% ipython --no-banner

In [1]: import numpy as np

In [2]: from numpy import linalg as LA

In [3]: np.set_printoptions(precision=1, suppress=True, linewidth=100)

In [4]: def rnd(a):
   ...:     return np.round(a, 1) + 0
   ...: 

In [5]: K = np.load("x.npy")

In [6]: K
Out[6]: 
array([[  4,  -2,   6, -10],
       [ -2,   1,  -3,   5],
       [  6,  -3,   9, -15],
       [-10,   5, -15,  25]])

In [7]: rng = np.random.default_rng(446218)

In [8]: B = K + rng.integers(-2, 3, (4, 1)) @ rng.integers(-2, 3, (1, 4))

In [9]: B
Out[9]: 
array([[  5,  -3,   5, -12],
       [ -4,   3,  -1,   9],
       [  8,  -5,   7, -19],
       [-11,   6, -14,  27]])

In [10]: LA.matrix_rank(B - K, tol=1e-8)
Out[10]: np.int64(1)

In [11]: B - K
Out[11]: 
array([[ 1, -1, -1, -2],
       [-2,  2,  2,  4],
       [ 2, -2, -2, -4],
       [-1,  1,  1,  2]])

In [12]: evals, V = LA.eigh(K)

In [13]: vec = np.array([0, 2, 3, 3])

In [14]: rnd(V * np.abs(evals) @ V.T)
Out[14]: 
array([[  4.,  -2.,   6., -10.],
       [ -2.,   1.,  -3.,   5.],
       [  6.,  -3.,   9., -15.],
       [-10.,   5., -15.,  25.]])

In [15]: rnd(vec @ K @ vec / (vec @ vec)), rnd(evals[0]), evals[-1]
Out[15]: (np.float64(2.9), np.float64(0.0), np.float64(39.0))

In [16]: np.abs(K).sum(axis=1).max(), np.abs(evals).max()
Out[16]: (np.int64(55), np.float64(39.0))

In [17]: r = LA.matrix_rank(K)

In [18]: r
Out[18]: np.int64(1)

In [19]: ns = LA.svd(K)[2][r:].T

In [20]: [int(LA.matrix_rank(K[:, :j + 1])) for j in range(4)]
Out[20]: [1, 1, 1, 1]

In [21]: [int(LA.matrix_rank(np.delete(K, i, axis=0))) for i in range(4)]
Out[21]: [1, 1, 1, 1]

In [22]: [int(LA.matrix_rank(K[:i])) for i in range(1, len(K) + 1)]
Out[22]: [1, 1, 1, 1]

In [23]: LA.matrix_rank(K.T @ K), LA.matrix_rank(K @ K.T)
Out[23]: (np.int64(1), np.int64(1))

In [24]: np.unique(K.round(6), axis=0).shape
Out[24]: (4, 4)

In [25]: rnd(K @ LA.pinv(K) @ K)
Out[25]: 
array([[  4.,  -2.,   6., -10.],
       [ -2.,   1.,  -3.,   5.],
       [  6.,  -3.,   9., -15.],
       [-10.,   5., -15.,  25.]])

In [26]: LA.lstsq(K[:-1].T, K[-1])[2]
Out[26]: np.int32(1)
